$ ipython --no-banner

In [1]: import numpy as np

In [2]: import numpy.linalg as la

In [3]: np.set_printoptions(precision=1, suppress=True, linewidth=200)

In [4]: feats = np.loadtxt("a.csv", delimiter=",")

In [5]: print(feats)
[[  2.8  -7.2  21.    4.1  28.4  -1.9   9.5  -2.3   6.7  -4.3]
 [ 19.2  34.8   2.6   3.9  -1.2 -12.5 -15.7  11.6  -1.3 -14. ]
 [ -6.2  27.6   3.6 -13.1 -11.9  23.2  -1.4  -3.5  13.  -20.7]
 [  2.9   7.2 -22.    3.5   4.7   1.4 -10.2 -31.4  18.7  -1.7]
 [-15.2  11.4  23.7   6.4   2.2   5.7 -28.4 -20.9  15.9   2.3]
 [  5.3   5.3 -22.4   9.1   9.6   5.5 -19.   -3.6   7.5   4.9]
 [ -1.5 -17.2  -5.3  -5.9  12.9  24.3   3.   19.    1.8   4.9]
 [  0.2  13.4 -32.6 -13.5   1.9  -1.3  12.7  30.7   7.1   2.7]
 [ -2.8  -2.9 -44.2   6.2   7.7  17.3 -18.   12.1  16.8  -3.7]
 [  2.1 -41.5 -30.6   3.8 -15.1  10.  -11.2 -24.    7.9   8.6]
 [  7.3  -4.1 -24.9   1.6  12.   -2.  -20.7   8.5   3.4  -1.5]
 [  6.7  11.1   5.   13.8 -10.9  18.2 -13.4  21.7   3.6  -4.5]
 [  9.6  24.    6.4   3.   -4.3  -4.4  -1.1  27.4  -5.6   0.5]
 [ -7.6  23.5 -23.6  10.2 -16.2   4.7 -21.7   7.9  21.3   1.9]
 [ 13.8  -0.3 -18.6  -9.   13.8 -13.4  17.7  -4.2  -9.6  18.8]
 [  6.9 -22.6   1.3  19.    5.5 -16.3  -6.6 -17.    3.   -6.9]
 [  4.6 -34.9 -12.    9.    7.3  34.8   1.8   0.   16.6 -16.2]
 [ -8.3 -28.  -25.    2.3   8.3  -0.4   5.2   7.4   0.8   3.2]
 [  4.9   4.3  27.   11.9   6.6  23.    8.5 -14.   -0.3  13.3]
 [  7.2   6.9 -20.9  -6.4   1.9  12.9  -4.8  11.7   0.4  25.9]
 [  1.2  34.   56.   -9.1  17.  -22.7  12.   -1.3   6.3   1.8]
 [  0.2  -7.7   4.1  10.6   2.3  -4.9   4.5 -19.2  16.4  -2.8]
 [ -0.7  20.4 -24.   11.8 -11.  -16.7  -3.3  10.6 -15.7 -16.4]
 [ 12.5 -10.7  23.   10.6  -0.3  -1.4  18.3  -3.9  -3.5  -2.5]
 [  4.   18.2  11.3 -20.1  -0.9   8.4  18.   28.  -11.1  -2.6]
 [  0.4  -8.1 -11.8   7.1  13.9  13.7   3.1  12.3  11.5   4.7]
 [ 13.4 -15.9  53.4 -11.1  -9.  -41.9 -17.   22.3  -2.   10.4]
 [ -0.2   1.6  -0.8  -8.   14.4 -13.4   9.4 -14.9  -7.5 -19.5]
 [  3.4  14.7  16.5  11.2 -12.6 -34.7 -11.3  10.5   8.2 -19.6]
 [ 16.2 -25.3  -6.3   3.9 -24.6 -17.4  -5.2   5.  -15.    2.6]
 [ -2.7  32.6  18.2  -9.8  -9.7   2.   -8.  -17.7 -20.8  -8.6]
 [ -6.    0.7  10.7 -12.9  10.4 -20.3  -5.3 -11.6  -7.6   9.5]
 [ -8.1 -13.3 -22.5 -14.5 -19.9 -27.8  -6.3   3.    8.2   2.1]
 [ -5.8  31.9 -18.3  12.3  -6.2 -13.1   0.3 -18.1  19.6  16.9]
 [-17.   -2.7 -21.5  11.   27.6 -32.   15.8   9.2  -4.9   2.8]
 [ -0.4   5.2 -26.1  -1.1 -16.    8.5  13.2  20.7 -12.5  -2.4]
 [  2.5 -23.  -25.2   2.6  19.1   9.5  21.1 -12.7   1.   10.2]
 [  6.3  26.4  22.6  -4.1 -10.4  -0.3   3.7  -7.3  11.  -21.2]
 [-14.7 -31.5 -16.5   7.5 -14.   13.2  -5.1   4.8   0.2  -4.9]]

In [6]: B = np.c_[feats[:, :3] @ np.array([[5, -4, -3], [4, 4, -5], [-1, 1, 5]]), np.array([1, 2, 0, 2, 0, 3, 1, 0, 3, 2, 3, 3, 0, 3, 3, 3, 2, 3, 2, 3, 0, 2, 0, 3, 1, 3, 1, 2, 1, 1, 2, 3, 3, 0, 0, 0, 0, 2, 1])]

In [7]: B
Out[7]: 
array([[ -35.8,  -19. ,  132.6,    1. ],
       [ 232.6,   65. , -218.6,    2. ],
       [  75.8,  138.8, -101.4,    0. ],
       [  65.3,   -4.8, -154.7,    2. ],
       [ -54.1,  130.1,  107.1,    0. ],
       [  70.1,  -22.4, -154.4,    3. ],
       [ -71. ,  -68.1,   64. ,    1. ],
       [  87.2,   20.2, -230.6,    0. ],
       [  18.6,  -44.6, -198.1,    3. ],
       [-124.9, -205. ,   48.2,    2. ],
       [  45. ,  -70.5, -125.9,    3. ],
       [  72.9,   22.6,  -50.6,    3. ],
       [ 137.6,   64. , -116.8,    0. ],
       [  79.6,  100.8, -212.7,    3. ],
       [  86.4,  -75. , -132.9,    3. ],
       [ -57.2, -116.7,   98.8,    3. ],
       [-104.6, -170. ,  100.7,    2. ],
       [-128.5, -103.8,   39.9,    3. ],
       [  14.7,   24.6,   98.8,    2. ],
       [  84.5,  -22.1, -160.6,    3. ],
       [  86. ,  187.2,  106.4,    0. ],
       [ -33.9,  -27.5,   58.4,    2. ],
       [ 102.1,   60.4, -219.9,    0. ],
       [  -3.3,  -69.8,  131. ,    3. ],
       [  81.5,   68.1,  -46.5,    1. ],
       [ -18.6,  -45.8,  -19.7,    3. ],
       [ -50. ,  -63.8,  306.3,    1. ],
       [   6.2,    6.4,  -11.4,    2. ],
       [  59.3,   61.7,   -1.2,    1. ],
       [ -13.9, -172.3,   46.4,    1. ],
       [  98.7,  159.4,  -63.9,    2. ],
       [ -37.9,   37.5,   68. ,    3. ],
       [ -71.2,  -43.3,  -21.7,    3. ],
       [ 116.9,  132.5, -233.6,    0. ],
       [ -74.3,   35.7,  -43. ,    0. ],
       [  44.9,   -3.7, -155.3,    0. ],
       [ -54.3, -127.2,  -18.5,    0. ],
       [ 114.5,  103. ,  -37.9,    2. ],
       [-183. ,  -83.7,  119.1,    1. ]])

In [8]: la.norm(la.qr(feats)[0].T @ B, axis=0) ** 2 / ((B ** 2).sum(axis=0) + 1e-12)
Out[8]: array([1. , 1. , 1. , 0.3])
